In [1]: import numpy as np

In [2]: import numpy.linalg as la

In [3]: np.set_printoptions(precision=3, suppress=True, linewidth=140)

In [4]: def rd(a):
   ...:     return np.round(a, 3) + 0
   ...: 

In [5]: m1 = np.loadtxt("mat.csv", delimiter=",")

In [6]: print(m1)
[[-1.4 -2.4 -0.2 -0.3 -0.1 -1.4  1.   0.1 -0.6]
 [-0.2 -1.8  1.2 -1.1 -1.4 -0.1  0.6 -0.2  2.3]
 [ 1.3 -1.8 -0.9 -1.3  1.   1.2  1.4  2.   0.7]
 [-0.4 -3.3 -0.5 -0.3 -0.3  0.  -0.4 -1.2 -0.3]
 [ 2.7  0.   0.1  0.   0.  -0.7  0.7  0.3  0.4]
 [ 1.2 -0.6 -0.1  0.8 -0.6  1.  -0.3  0.3  0.7]
 [-0.8  1.5 -1.   0.1 -1.3 -0.7  0.2  1.   1. ]
 [-0.4 -3.3 -0.3  0.4  1.4 -1.4 -1.  -0.5  1.4]
 [ 2.   0.3 -0.6  1.4  0.9 -0.2 -1.8 -0.8 -1. ]
 [ 0.8  1.5  2.   0.6  0.4  0.6  0.9  0.3  0.1]]

In [7]: x = np.array([3, 6, 6, -6, 3, 7, -4, 6, 7])

In [8]: rhs = m1 @ x

In [9]: c, lr = np.zeros(9), 1 / la.norm(m1, 2) ** 2

In [10]: for i in range(4):
    ...:     c -= lr * m1.T @ (m1 @ c - rhs)
    ...:     if i % 1 == 0: print(i, round(la.norm(m1 @ c - rhs), 3))
    ...: 
0 29.832
1 21.615
2 17.559
3 15.223

In [11]: print(rd(c))
[ 3.994  5.334  3.102 -1.466  0.15   4.944  2.17   3.682  4.553]

In [12]: x = np.array([2, 2, 1, 0, 0, 2, 0, 3, 0])

In [13]: rhs = m1 @ x

In [14]: print(rd(rhs))
[-10.3  -3.6   6.5 -11.5   5.    4.    2.  -12.    1.2   8.7]

In [15]: print(rd(la.lstsq(m1, rhs)[0]))
[2. 2. 1. 0. 0. 2. 0. 3. 0.]

In [16]: rng = np.random.default_rng(64872)

In [17]: rhs = rhs + 0.1 * rng.normal(size=10)

In [18]: print(rd(rhs))
[-10.492  -3.626   6.416 -11.471   4.849   3.957   1.977 -11.974   1.122   8.717]

In [19]: c, *_ = la.lstsq(m1, rhs)

In [20]: print(c.round())
[2. 2. 1. 0. 0. 2. 0. 3. 0.]

In [21]: print(rd(c))
[1.945 2.069 0.862 0.052 0.116 2.113 0.166 2.734 0.143]

In [22]: print(rd(m1.T @ (rhs - m1 @ c)))
[0. 0. 0. 0. 0. 0. 0. 0. 0.]
